$ ipython --no-banner

In [1]: import numpy as np

In [2]: import numpy.linalg as la

In [3]: np.set_printoptions(suppress=True, linewidth=100)

In [4]: X = np.loadtxt("dump.csv", delimiter=",")

In [5]: print(X)
[[ 0.27  0.41  4.78]
 [-0.45  0.76  4.98]
 [ 0.71  2.62  6.01]
 [ 1.3   1.01  6.4 ]
 [-2.1   0.08  5.58]
 [-0.05  1.79  7.15]
 [ 0.76  0.34  4.41]
 [ 0.54 -1.74  7.5 ]
 [ 1.71  1.41  5.54]
 [-0.14  0.22  4.74]
 [ 0.01 -2.22  5.36]
 [-0.82  1.13  6.82]
 [-0.84  1.6   7.31]
 [-0.37  1.61  9.03]
 [-2.95 -0.12  4.33]
 [-0.66  0.4   4.1 ]
 [-1.48  0.84  4.18]
 [-0.12  0.27  7.57]
 [ 1.02  2.09  8.97]
 [-1.87  0.29  6.93]
 [-0.71 -1.07  4.09]
 [ 1.83  1.73  7.38]
 [ 1.11  1.31  4.31]]

In [6]: u, v = X[8], X[5]

In [7]: np.round(u @ u, 2)
Out[7]: np.float64(35.6)

In [8]: pr = (u @ v) / (u @ u) * u

In [9]: la.matrix_rank(np.outer(u, v))
Out[9]: np.int64(1)

In [10]: np.round(la.norm(u + v) ** 2 + la.norm(u - v) ** 2, 2)
Out[10]: np.float64(179.87)

In [11]: np.round(v - pr, 2)
Out[11]: array([-2.07,  0.12,  0.61])

In [12]: round((v - pr) @ u, 2)
Out[12]: np.float64(-0.0)

In [13]: rng = np.random.default_rng(99670)

In [14]: labels = rng.permutation(3)

In [15]: out = X[:, labels] * rng.choice([-1, 1], 3)

In [16]: out
Out[16]: 
array([[-0.27, -4.78,  0.41],
       [ 0.45, -4.98,  0.76],
       [-0.71, -6.01,  2.62],
       [-1.3 , -6.4 ,  1.01],
       [ 2.1 , -5.58,  0.08],
       [ 0.05, -7.15,  1.79],
       [-0.76, -4.41,  0.34],
       [-0.54, -7.5 , -1.74],
       [-1.71, -5.54,  1.41],
       [ 0.14, -4.74,  0.22],
       [-0.01, -5.36, -2.22],
       [ 0.82, -6.82,  1.13],
       [ 0.84, -7.31,  1.6 ],
       [ 0.37, -9.03,  1.61],
       [ 2.95, -4.33, -0.12],
       [ 0.66, -4.1 ,  0.4 ],
       [ 1.48, -4.18,  0.84],
       [ 0.12, -7.57,  0.27],
       [-1.02, -8.97,  2.09],
       [ 1.87, -6.93,  0.29],
       [ 0.71, -4.09, -1.07],
       [-1.83, -7.38,  1.73],
       [-1.11, -4.31,  1.31]])

In [17]: left, _, vt = la.svd(X.T @ out)

In [18]: np.round(left @ vt, 2) + 0
Out[18]: 
array([[-1.,  0.,  0.],
       [ 0.,  0.,  1.],
       [ 0., -1.,  0.]])

In [19]: labels
Out[19]: array([0, 2, 1])

In [20]: proj = X @ la.solve(X.T @ X, X.T)

In [21]: np.round(la.eigvalsh(proj), 2) + 0
Out[21]: array([0., 0., 0., 0., 0., 0., 0., 0., 0., 0., 0., 0., 0., 0., 0., 0., 0., 0., 0., 0., 1., 1., 1.])

In [22]: np.allclose(proj @ proj, proj)
Out[22]: True

In [23]: np.round(proj @ X[:, 2], 2)
Out[23]: 
array([4.78, 4.98, 6.01, 6.4 , 5.58, 7.15, 4.41, 7.5 , 5.54, 4.74, 5.36, 6.82, 7.31, 9.03, 4.33,
       4.1 , 4.18, 7.57, 8.97, 6.93, 4.09, 7.38, 4.31])

In [24]: Xs = X - X.mean(axis=0)

In [25]: left, sigma, vt = la.svd(Xs, full_matrices=False)

In [26]: sigma.round(2)
Out[26]: array([8.03, 5.5 , 4.59])

In [27]: np.round(vt[0] * np.sign(vt[0, np.abs(vt[0]).argmax()]), 2)
Out[27]: array([0.37, 0.43, 0.82])

In [28]: round((sigma ** 2).sum() ** 2 / (sigma ** 4).sum(), 2)
Out[28]: np.float64(2.43)

In [29]: np.round(np.abs(vt[-1]), 2)
Out[29]: array([0.5 , 0.84, 0.21])

In [30]: np.round(sigma ** 2 / (sigma ** 2).sum(), 2)
Out[30]: array([0.56, 0.26, 0.18])
